$ python3 -q
>>> import numpy as np
>>> np.set_printoptions(precision=3, suppress=True, linewidth=140, legacy="1.25")
>>> rng = np.random.default_rng(6832)
>>> th = np.sort(rng.uniform(-2, 2, 11))
>>> m1 = np.c_[th, th ** 2, th ** 3] @ np.array([[5, 2, 3, 9], [8, 8, 0, 0], [2, 9, 0, 8]])
>>> print(m1)
[[  2.478  -8.17   -3.822 -28.002]
 [  0.9    -2.745  -2.939 -16.343]
 [  0.395  -1.624  -2.615 -13.139]
 [  0.02   -0.966  -2.341 -10.827]
 [ -0.837  -0.096  -1.26   -4.373]
 [  1.572   0.973   0.682   2.138]
 [  8.389   8.801   2.144   9.352]
 [ 16.996  22.387   3.214  19.476]
 [ 21.399  30.248   3.638  25.187]
 [ 39.663  66.896   4.991  51.799]
 [ 47.675  84.438   5.461  64.639]]
>>> print(np.allclose(m1[:-1].T @ np.linalg.lstsq(m1[:-1].T, m1[-1])[0], m1[-1]))
True
>>> print(np.round(np.trace(np.linalg.pinv(m1) @ m1), 3))
3.0
>>> th = np.radians(30)
>>> R = np.eye(4)
>>> R[0, 0] = R[2, 2] = np.cos(th)
>>> R[0, 2], R[2, 0] = -np.sin(th), np.sin(th)
>>> print(R)
[[ 0.866  0.    -0.5    0.   ]
 [ 0.     1.     0.     0.   ]
 [ 0.5    0.     0.866  0.   ]
 [ 0.     0.     0.     1.   ]]
>>> out = m1 @ R.T
>>> print(np.allclose(m1 @ m1.T, out @ out.T))
True
>>> print(np.abs(out - m1).max(axis=0))
[ 9.118  0.    23.106  0.   ]
>>> print(np.round(np.linalg.svd(m1, compute_uv=False), 3) + 0, np.round(np.linalg.svd(out, compute_uv=False), 3) + 0)
[162.67   28.07    7.011   0.   ] [162.67   28.07    7.011   0.   ]
>>> rank = np.linalg.matrix_rank(m1)
>>> print(rank)
3
>>> N = np.linalg.svd(m1)[2][rank:].T
>>> print(N.shape)
(4, 1)
>>> print(np.allclose(m1 @ N, 0))
True
>>> print([int(np.linalg.matrix_rank(m1[:, :j + 1])) for j in range(4)])
[1, 2, 3, 3]
>>> print([int(np.linalg.matrix_rank(m1[:i])) for i in range(1, len(m1) + 1)])
[1, 2, 3, 3, 3, 3, 3, 3, 3, 3, 3]
>>> print(np.round(m1 @ N, 3) + 0)
[[0.]
 [0.]
 [0.]
 [0.]
 [0.]
 [0.]
 [0.]
 [0.]
 [0.]
 [0.]
 [0.]]
>>> C2 = m1.T @ m1
>>> print(np.diag(C2))
[ 4673.48  13177.298   120.506  9327.252]
>>> labels = m1[:, 1] > np.median(m1[:, 1])
>>> f = m1[labels].mean(axis=0) - m1[~labels].mean(axis=0)
>>> print(round((((m1 - m1.mean(axis=0)) @ f > 0) == labels).mean(), 3))
0.909
>>> W0 = np.load("layer9.npy")
>>> print(W0)
[[  0   0   0   0]
 [ -8 -10 -10   0]
 [  8  10  10   0]
 [-32 -40 -40   0]
 [ 36  45  45   0]]
>>> out = np.array([[1, -1, 1], [0, -2, 1], [0, 0, 0], [0, -2, -2]])
>>> print(np.einsum("ij,ij->i", W0, W0))
[   0  264  264 4224 5346]
>>> print(np.einsum("ij->j", W0))
[4 5 5 0]
>>> print(np.einsum("ik,kj->ij", W0, out))
[[   0    0    0]
 [  -8   28  -18]
 [   8  -28   18]
 [ -32  112  -72]
 [  36 -126   81]]
>>> print(np.linalg.matrix_rank(W0 @ out))
1
>>> print(out.T @ W0.T)
[[   0   -8    8  -32   36]
 [   0   28  -28  112 -126]
 [   0  -18   18  -72   81]]
>>> th = np.radians(180)
>>> R = np.eye(4)
>>> R[3, 3] = R[0, 0] = np.cos(th)
>>> R[3, 0], R[0, 3] = -np.sin(th), np.sin(th)
>>> print(R.round(3) + 0)
[[-1.  0.  0.  0.]
 [ 0.  1.  0.  0.]
 [ 0.  0.  1.  0.]
 [ 0.  0.  0. -1.]]
>>> out = W0 @ R.T
>>> print(np.round(np.abs(out - W0).max(axis=0), 3) + 0)
[72.  0.  0.  0.]
>>> print(np.allclose(W0 @ W0.T, out @ out.T))
True
>>> print(out.round(3) + 0)
[[  0.   0.   0.   0.]
 [  8. -10. -10.   0.]
 [ -8.  10.  10.   0.]
 [ 32. -40. -40.   0.]
 [-36.  45.  45.   0.]]
>>> feats = np.load("sample12.npy")
>>> print(feats)
[[ 2  6  2  6]
 [ 3  9  3  9]
 [-2 -6 -2 -6]
 [ 0  0  0  0]
 [-3 -9 -3 -9]]
>>> C2 = np.cov(m1, rowvar=False)
>>> print(np.median(m1, axis=0))
[2.478 0.973 0.682 2.138]
>>> print(m1.std(axis=0))
[16.309 29.443  3.245 27.667]
>>> print(C2)
[[292.587 523.602  50.754 474.283]
 [523.602 953.577  91.229 869.347]
 [ 50.754  91.229  11.585  94.254]
 [474.283 869.347  94.254 841.982]]
>>> print(np.argwhere(np.triu(np.abs(np.corrcoef(m1.T)) > 0.8, 1)))
[[0 1]
 [0 2]
 [0 3]
 [1 2]
 [1 3]
 [2 3]]
>>> print(np.corrcoef(m1.T))
[[1.    0.991 0.872 0.956]
 [0.991 1.    0.868 0.97 ]
 [0.872 0.868 1.    0.954]
 [0.956 0.97  0.954 1.   ]]
>>> Uu, sigma, vt = np.linalg.svd(feats)
>>> V = vt[:(sigma > 1e-8).sum()]
>>> x0 = feats[1] + 2 * feats[3] + rng.integers(2) * np.eye(4)[0]
>>> print(x0)
[4. 9. 3. 9.]
>>> print(np.linalg.matrix_rank(np.vstack([feats, x0])))
2
>>> print(np.round(np.linalg.norm(feats, 2) / np.linalg.norm(feats), 3))
1.0
>>> arr = np.loadtxt("mat.csv", delimiter=",")
>>> print(arr)
[[0.385 0.346 0.077 0.192]
 [0.312 0.125 0.25  0.312]
 [0.25  0.25  0.062 0.438]
 [0.333 0.208 0.375 0.083]]
>>> # a transition matrix
>>> q, V = np.linalg.qr(arr[:, :2])[0], np.linalg.qr(arr[:, 2:])[0]
>>> sigma = np.linalg.svd(q.T @ V, compute_uv=False)
>>> print((sigma > 0.9).sum())
1
>>> print(np.degrees(np.arccos(sigma.clip(0, 1))))
[15.259 56.399]
>>> print(sigma)
[0.965 0.553]
>>> P = np.triu(np.array([[7, 7, 9, 5], [5, 9, 7, 9], [2, 4, 4, 2], [3, 4, 0, 8]]), 1) + np.eye(4)
>>> out = P @ arr @ np.linalg.inv(P)
>>> print(np.linalg.matrix_rank(out))
4
>>> print(round(float(np.trace(out)), 3), round(float(np.trace(arr)), 3))
0.655 0.655
>>> q = arr.astype(float).copy()
>>> for j in range(4):
...     q[:, j] -= q[:, :j] @ (q[:, :j].T @ q[:, j])
...     q[:, j] /= np.linalg.norm(q[:, j])
... 
>>> print(np.round(q.T @ q, 3) + 0)
[[1. 0. 0. 0.]
 [0. 1. 0. 0.]
 [0. 0. 1. 0.]
 [0. 0. 0. 1.]]
>>> E = np.array([[1.21, 0.55, 0.11], [-0.44, -0.2, -0.04]])
>>> rank = np.linalg.matrix_rank(E)
>>> print(rank)
1
>>> N = np.linalg.svd(E)[2][rank:].T
>>> print([int(np.linalg.matrix_rank(E[:i])) for i in range(1, len(E) + 1)])
[1, 1]
>>> print(N.shape)
(3, 2)
>>> print(N @ N.T)
[[ 0.177 -0.374 -0.075]
 [-0.374  0.83  -0.034]
 [-0.075 -0.034  0.993]]
>>> print(np.allclose(E @ N, 0))
True
>>> print(np.linalg.matrix_rank(E.T @ E), np.linalg.matrix_rank(E @ E.T))
1 1
>>> Uu, sigma, vt = np.linalg.svd(E)
>>> print(np.argmax(sigma[:-1] / (sigma[1:] + 1e-6)) + 1)
1
>>> print(sigma.round(3) + 0)
[1.419 0.   ]
>>> out = Uu[:, :1] @ np.diag(sigma[:1]) @ vt[:1]
>>> print(np.round(np.abs(E - out).max(), 3))
0.0
>>> print(np.linalg.matrix_rank(out))
1
>>> Uu, sigma, vt = np.linalg.svd(E, full_matrices=False)
>>> print((sigma > 1e-8).sum())
1
>>> print(sigma.round(3) + 0)
[1.419 0.   ]
>>> print(np.round(vt @ vt.T, 3) + 0)
[[1. 0.]
 [0. 1.]]
>>> print(Uu.shape, sigma.shape, vt.shape)
(2, 2) (2,) (2, 3)
>>> print(np.cumsum(sigma ** 2) / np.sum(sigma ** 2))
[1. 1.]
>>> X = np.load("block18.npy")
>>> print(X)
[[0 1 1]
 [1 0 1]
 [1 1 0]]
>>> W1 = np.array([[0, 3], [1, 3], [3, 3]])
>>> c = np.array([1, 2])
>>> H = np.maximum(X @ W1 + c, 0)
>>> print(H)
[[5 8]
 [4 8]
 [2 8]]
>>> print((H > 0).mean(axis=0))
[1. 1.]
>>> print((H > 0).astype(int))
[[1 1]
 [1 1]
 [1 1]]
>>> print(np.linalg.matrix_rank(H))
2
>>> Z = np.array([[2, 1, 2], [3, 1, 1]])
>>> print(W1 @ Z)
[[ 9  3  3]
 [11  4  5]
 [15  6  9]]
>>> print(H @ Z)
[[34 13 18]
 [32 12 16]
 [28 10 12]]
>>> print(X @ X)
[[2 1 1]
 [1 2 1]
 [1 1 2]]
>>> print(np.argwhere(np.triu(X)))
[[0 1]
 [0 2]
 [1 2]]
>>> print(np.trace(X @ X @ X) // 6)
1
>>> L = np.diag(X.sum(axis=1)) - X
>>> print((np.linalg.eigvalsh(L) < 1e-8).sum())
1
>>> print(np.linalg.matrix_rank(L))
2
>>> print(np.round(np.linalg.eigvalsh(L), 3) + 0)
[0. 3. 3.]
>>> x0 = np.array([-1, -2, -2, 0])
>>> h = np.maximum(arr @ x0, 0)
>>> print(np.flatnonzero(h > 1e-9))
[]
>>> print(np.maximum(arr @ x0, 0) - np.maximum(-arr @ x0, 0))
[-1.231 -1.062 -0.875 -1.5  ]
>>> print(arr * (h > 1e-9)[:, None])
[[0. 0. 0. 0.]
 [0. 0. 0. 0.]
 [0. 0. 0. 0.]
 [0. 0. 0. 0.]]
>>> print(np.tanh(arr @ x0))
[-0.843 -0.787 -0.704 -0.905]
>>> print(arr.T @ h)
[0. 0. 0. 0.]
>>> print(np.round(np.linalg.norm(X, "nuc"), 3))
4.0
>>> print(round(float(np.linalg.norm(X, 1)), 3), round(np.linalg.norm(X, np.inf), 3))
2.0 2.0
>>> print(np.linalg.norm(X, axis=0))
[1.414 1.414 1.414]
>>> print(round(np.linalg.norm(X, 2), 3))
2.0
>>> print(np.allclose(X @ X.T, X.T @ X))
True
>>> print(np.trace(X))
0
>>> print(round(np.abs(np.linalg.eigvals(X)).max(), 3))
2.0
>>> print(np.sort(np.abs(np.linalg.eigvals(X))))
[1. 1. 2.]
>>> out = np.array([[1], [2], [2]])
>>> F = np.block([[np.zeros((3, 3)), out], [out.T, np.zeros((1, 1))]])
>>> print(F)
[[0. 0. 0. 1.]
 [0. 0. 0. 2.]
 [0. 0. 0. 2.]
 [1. 2. 2. 0.]]
>>> # symmetric, so the eigenvalues are real
>>> rank = np.linalg.matrix_rank(F)
>>> print(rank)
2
>>> N = np.linalg.svd(F)[2][rank:].T
>>> print(N.shape)
(4, 2)
>>> print(np.allclose(F @ N, 0))
True
>>> print([int(np.linalg.matrix_rank(np.delete(F, i, axis=0))) for i in range(4)])
[2, 2, 2, 1]
>>> print([int(np.linalg.matrix_rank(F[:i])) for i in range(1, len(F) + 1)])
[1, 1, 1, 2]
>>> print(np.linalg.matrix_rank(F.T @ F), np.linalg.matrix_rank(F @ F.T))
2 2
>>> print([int(np.linalg.matrix_rank(F[:, :j + 1])) for j in range(4)])
[1, 1, 1, 2]
>>> M = np.loadtxt("case5.csv", delimiter=",")
>>> print(M)
[[ 0.  2.]
 [ 0. -2.]]
>>> # looks like rank 1
>>> Uu, sigma, vt = np.linalg.svd(M)
>>> V = vt[:(sigma > 1e-8).sum()]
>>> x0 = M[1] + -2 * M[0] + rng.integers(2) * np.eye(2)[0]
>>> print(x0)
[ 1. -6.]
>>> print(V.T @ V)
[[0. 0.]
 [0. 1.]]
>>> print(np.diag(V.T @ V))
[0. 1.]
>>> print(np.allclose(V.T @ V @ x0, x0))
False
>>> print(np.round(np.linalg.norm(x0 - V.T @ V @ x0), 3))
1.0
